$ ipython --no-banner

In [1]: import numpy as np

In [2]: import numpy.linalg as la

In [3]: np.set_printoptions(precision=3, suppress=True, linewidth=160)

In [4]: tidy = lambda a: np.round(a, 3) + 0

In [5]: W0 = np.load("run10.npy")

In [6]: print(W0)
[[6. 1.]
 [1. 6.]]

In [7]: # equal to its transpose

In [8]: rng = np.random.default_rng(275234)

In [9]: idx = rng.permutation(2)

In [10]: other = W0[:, idx] * rng.choice([-1, 1], 2)

In [11]: print(other)
[[ 1. -6.]
 [ 6. -1.]]

In [12]: U, _, Vt = la.svd(W0.T @ other)

In [13]: print(idx)
[1 0]

In [14]: x = np.ones(2)

In [15]: for _ in range(3):
    ...:     x = W0 @ x
    ...:     x /= la.norm(x)
    ...:     print(round(x @ W0 @ x, 3))
    ...: 
7.0
7.0
7.0

In [16]: print(tidy(la.eigvalsh(W0)[-1]))
7.0

In [17]: print(tidy(x))
[0.707 0.707]

In [18]: vals, evecs = la.eigh(W0)

In [19]: x = np.array([-3, -3])

In [20]: print(np.abs(W0).sum(axis=1).max(), np.abs(vals).max())
7.0 7.0

In [21]: print(tidy(la.eigvalsh(W0[1:, 1:])))
[6.]

In [22]: print((np.sign(evecs[:, -1].round(6)) == np.sign(evecs[0, -1].round(6))).astype(int))
[1 1]

In [23]: print(x @ W0 @ x / (x @ x), vals[0], vals[-1])
7.0 5.0 7.0

In [24]: Lm = la.cholesky(W0)

In [25]: print(tidy(Lm @ Lm.T))
[[6. 1.]
 [1. 6.]]

In [26]: print(tidy(W0 / np.sqrt(np.outer(np.diag(W0), np.diag(W0)))))
[[1.    0.167]
 [0.167 1.   ]]

In [27]: print(la.eigvalsh(W0).min() > 0)
True

In [28]: u, v = W0[1], W0[0]

In [29]: print(u @ v)
12.0

In [30]: print(u @ u)
37.0

In [31]: p = (u @ v) / (u @ u) * u

In [32]: print(la.matrix_rank(np.outer(u, v)))
1

In [33]: print(tidy(v - p))
[ 5.676 -0.946]

In [34]: print(tidy(la.norm(u + v) ** 2 + la.norm(u - v) ** 2))
148.0

In [35]: F = np.loadtxt("sample13.csv", delimiter=",")

In [36]: print(F)
[[ 0.958  0.6   -1.   ]
 [ 0.323 -0.2   -0.3  ]
 [ 0.824  0.6   -0.8  ]
 [ 0.392 -1.5   -0.4  ]
 [ 1.593  1.6   -1.5  ]
 [-1.575  1.5    1.6  ]
 [-0.582 -0.2    0.6  ]
 [-0.273  0.9    0.3  ]
 [ 1.626  1.1   -1.6  ]
 [ 1.427 -2.    -1.5  ]
 [ 0.425 -0.2   -0.4  ]
 [-0.627  1.1    0.6  ]
 [-0.312  3.1    0.3  ]
 [-1.125 -1.4    1.   ]
 [-0.215 -0.4    0.2  ]
 [ 0.83   0.5   -0.8  ]
 [ 0.164 -0.5   -0.1  ]
 [ 0.148 -0.2   -0.1  ]
 [-0.375  0.7    0.5  ]
 [ 1.952  0.1   -1.9  ]
 [ 0.535  1.1   -0.6  ]
 [ 2.438  0.    -2.4  ]
 [-0.025  0.6    0.   ]
 [ 0.396 -1.    -0.4  ]
 [ 1.073  0.8   -1.   ]]

In [37]: gram = np.cov(F, rowvar=False)

In [38]: print(tidy(np.corrcoef(F.T)))
[[ 1.    -0.082 -0.998]
 [-0.082  1.     0.1  ]
 [-0.998  0.1    1.   ]]

In [39]: print(gram.shape)
(3, 3)

In [40]: print(tidy(gram))
[[ 0.924 -0.087 -0.912]
 [-0.087  1.221  0.105]
 [-0.912  0.105  0.902]]

In [41]: print(tidy(la.eigvalsh(gram)[::-1]))
[1.854 1.192 0.001]

In [42]: hat = F @ la.solve(F.T @ F, F.T)

In [43]: print(tidy(np.trace(hat)))
3.0

In [44]: print(la.matrix_rank(np.eye(25) - hat))
22

In [45]: print(tidy(la.eigvalsh(hat)))
[0. 0. 0. 0. 0. 0. 0. 0. 0. 0. 0. 0. 0. 0. 0. 0. 0. 0. 0. 0. 0. 0. 1. 1. 1.]

In [46]: print(tidy(hat @ F[:, 2]))
[-1.  -0.3 -0.8 -0.4 -1.5  1.6  0.6  0.3 -1.6 -1.5 -0.4  0.6  0.3  1.   0.2 -0.8 -0.1 -0.1  0.5 -1.9 -0.6 -2.4  0.  -0.4 -1. ]

In [47]: U, sig, Vt = la.svd(F)

In [48]: print(tidy(sig))
[7.181 5.577 0.172]

In [49]: other = U[:, :2] @ np.diag(sig[:2]) @ Vt[:2]

In [50]: print(tidy(la.norm(F - other, 2)), tidy(sig[2]))
0.172 0.172

In [51]: print(tidy(la.norm(F - other) / la.norm(F)))
0.019

In [52]: cen = (F - F.mean(axis=0)) / F.std(axis=0)

In [53]: print(tidy(cen.std(axis=0)))
[1. 1. 1.]

In [54]: c = la.lstsq(np.delete(cen, 1, axis=1), cen[:, 1])[0]

In [55]: print(np.abs(c).argmax())
1

In [56]: other = np.c_[F[:, :2] @ np.array([[1, 2], [1, 1]]), np.array([2, 1, 3, 0, 0, 0, 0, 0, 0, 2, 0, 2, 3, 2, 3, 0, 2, 1, 3, 1, 2, 3, 2, 2, 3])]

In [57]: print(tidy(other))
[[ 1.558  2.516  2.   ]
 [ 0.123  0.446  1.   ]
 [ 1.424  2.248  3.   ]
 [-1.108 -0.716  0.   ]
 [ 3.193  4.786  0.   ]
 [-0.075 -1.65   0.   ]
 [-0.782 -1.364  0.   ]
 [ 0.627  0.354  0.   ]
 [ 2.726  4.352  0.   ]
 [-0.573  0.854  2.   ]
 [ 0.225  0.65   0.   ]
 [ 0.473 -0.154  2.   ]
 [ 2.788  2.476  3.   ]
 [-2.525 -3.65   2.   ]
 [-0.615 -0.83   3.   ]
 [ 1.33   2.16   0.   ]
 [-0.336 -0.172  2.   ]
 [-0.052  0.096  1.   ]
 [ 0.325 -0.05   3.   ]
 [ 2.052  4.004  1.   ]
 [ 1.635  2.17   2.   ]
 [ 2.438  4.876  3.   ]
 [ 0.575  0.55   2.   ]
 [-0.604 -0.208  2.   ]
 [ 1.873  2.946  3.   ]]

In [58]: print(tidy(la.norm(la.qr(F)[0].T @ other, axis=0) ** 2 / ((other ** 2).sum(axis=0) + 1e-12)))
[1.    1.    0.162]

In [59]: print(la.matrix_rank(np.c_[F, other]))
4

In [60]: print(la.matrix_rank(other))
3

In [61]: print(tidy(la.lstsq(F, other[:, 0])[0]))
[1. 1. 0.]

In [62]: J = np.load("mat.npy")

In [63]: print(J)
[[1 0 0 0]
 [0 0 0 1]
 [0 1 0 0]
 [0 0 1 0]]

In [64]: gram = J.T @ J

In [65]: print((J @ J.T).shape)
(4, 4)

In [66]: print(np.trace(gram), (J ** 2).sum())
4 4

In [67]: print(np.allclose(gram, gram.T))
True

In [68]: print(la.matrix_rank(gram))
4

In [69]: print(gram)
[[1 0 0 0]
 [0 1 0 0]
 [0 0 1 0]
 [0 0 0 1]]

In [70]: other = J[0, 0] * J[1:] - np.outer(J[1:, 0], J[0])

In [71]: print(other)
[[0 0 0 1]
 [0 1 0 0]
 [0 0 1 0]]

In [72]: print(J[:, 0] / J[0, 0])
[1. 0. 0. 0.]

In [73]: print(la.matrix_rank(other), la.matrix_rank(J))
3 4

In [74]: idx = rng.permutation(4)

In [75]: other = J[:, idx] * rng.choice([-1, 1], 4)

In [76]: print(other)
[[ 0  0 -1  0]
 [ 0  0  0  1]
 [ 1  0  0  0]
 [ 0  1  0  0]]

In [77]: U, _, Vt = la.svd(J.T @ other)

In [78]: print(U @ Vt)
[[ 0.  0. -1.  0.]
 [ 1.  0.  0.  0.]
 [ 0.  1.  0.  0.]
 [ 0.  0.  0.  1.]]

In [79]: Q, Rm = la.qr(J)

In [80]: print(abs(Rm[0, 0]), tidy(la.norm(J[:, 0])))
1.0 1.0

In [81]: print(np.abs(np.diag(Rm)))
[1. 1. 1. 1.]

In [82]: print(Rm)
[[ 1.  0.  0.  0.]
 [ 0. -1.  0.  0.]
 [ 0.  0. -1.  0.]
 [ 0.  0.  0.  1.]]

In [83]: print(Q)
[[ 1.  0.  0.  0.]
 [-0.  0.  0.  1.]
 [-0. -1.  0.  0.]
 [-0. -0. -1.  0.]]

In [84]: print(np.trace(Q @ Q.T))
4.0

In [85]: other = Q + rng.integers(-2, 3, (4, 1)) @ rng.integers(-2, 3, (1, 4))

In [86]: print(other)
[[-1.  1.  0. -1.]
 [ 2. -1.  0.  2.]
 [-4.  1.  0. -2.]
 [ 4. -2. -1.  2.]]

In [87]: print(np.abs(other - Q).sum(axis=1))
[4. 4. 8. 8.]

In [88]: print(tidy(la.svd(other - Q, compute_uv=False)))
[7.746 0.    0.    0.   ]

In [89]: print(other - Q)
[[-2.  1.  0. -1.]
 [ 2. -1.  0.  1.]
 [-4.  2.  0. -2.]
 [ 4. -2.  0.  2.]]

In [90]: data = np.array([[5, 7, 4, 4], [6, 5, 8, 7], [5, 9, 7, 2], [0, 8, 3, 9], [7, 1, 6, 5]])

In [91]: data[:, 1] = -3 * data[:, 2]

In [92]: print(data)
[[  5 -12   4   4]
 [  6 -24   8   7]
 [  5 -21   7   2]
 [  0  -9   3   9]
 [  7 -18   6   5]]

In [93]: U, sig, Vt = la.svd(data)

In [94]: print(np.argmax(sig[:-1] / (sig[1:] + 1e-6)) + 1)
3

In [95]: other = U[:, :3] @ np.diag(sig[:3]) @ Vt[:3]

In [96]: print(la.matrix_rank(data, rtol=0.05))
3

In [97]: print(tidy(other))
[[  5. -12.   4.   4.]
 [  6. -24.   8.   7.]
 [  5. -21.   7.   2.]
 [  0.  -9.   3.   9.]
 [  7. -18.   6.   5.]]

In [98]: U, sig, Vt = la.svd(data)

In [99]: evecs = Vt[:(sig > 1e-8).sum()]

In [100]: x = data[0] + 4 * data[1] + rng.integers(2) * np.eye(4)[3]

In [101]: print(x)
[  29. -108.   36.   33.]

In [102]: print(tidy(evecs.T @ evecs))
[[ 1.   0.   0.   0. ]
 [ 0.   0.9 -0.3  0. ]
 [ 0.  -0.3  0.1  0. ]
 [ 0.   0.   0.   1. ]]

In [103]: print(np.abs(np.diag(la.qr(data)[1])) > 1e-9)
[ True  True False  True]

In [104]: print(np.allclose(data[:-1].T @ la.lstsq(data[:-1].T, data[-1])[0], data[-1]))
True

In [105]: gram = data.T @ data

In [106]: print(tidy(la.eigvalsh(gram)[::-1]))
[1981.229   58.824    9.947    0.   ]

In [107]: print(tidy(la.svd(data, compute_uv=False) ** 2))
[1981.229   58.824    9.947    0.   ]

In [108]: print(la.matrix_rank(gram))
3

In [109]: print(np.diag(gram))
[ 135 1566  174  175]

In [110]: r = la.matrix_rank(data)

In [111]: print(r)
3

In [112]: null = la.svd(data)[2][r:].T

In [113]: print(tidy(data @ null))
[[0.]
 [0.]
 [0.]
 [0.]
 [0.]]

In [114]: print(np.allclose(data @ null, 0))
True

In [115]: print(null.shape)
(4, 1)

In [116]: print(tidy(null[:, 0] / null[np.abs(null[:, 0]).round(6).argmax(), 0]))
[0.    0.333 1.    0.   ]

In [117]: print([int(la.matrix_rank(data[:, :j + 1])) for j in range(4)])
[1, 2, 2, 3]

In [118]: print([int(la.matrix_rank(data[:i])) for i in range(1, len(data) + 1)])
[1, 2, 3, 3, 3]

In [119]: print(la.matrix_rank(data.T @ data), la.matrix_rank(data @ data.T))
3 3

In [120]: print(tidy(null @ null.T))
[[0.  0.  0.  0. ]
 [0.  0.1 0.3 0. ]
 [0.  0.3 0.9 0. ]
 [0.  0.  0.  0. ]]
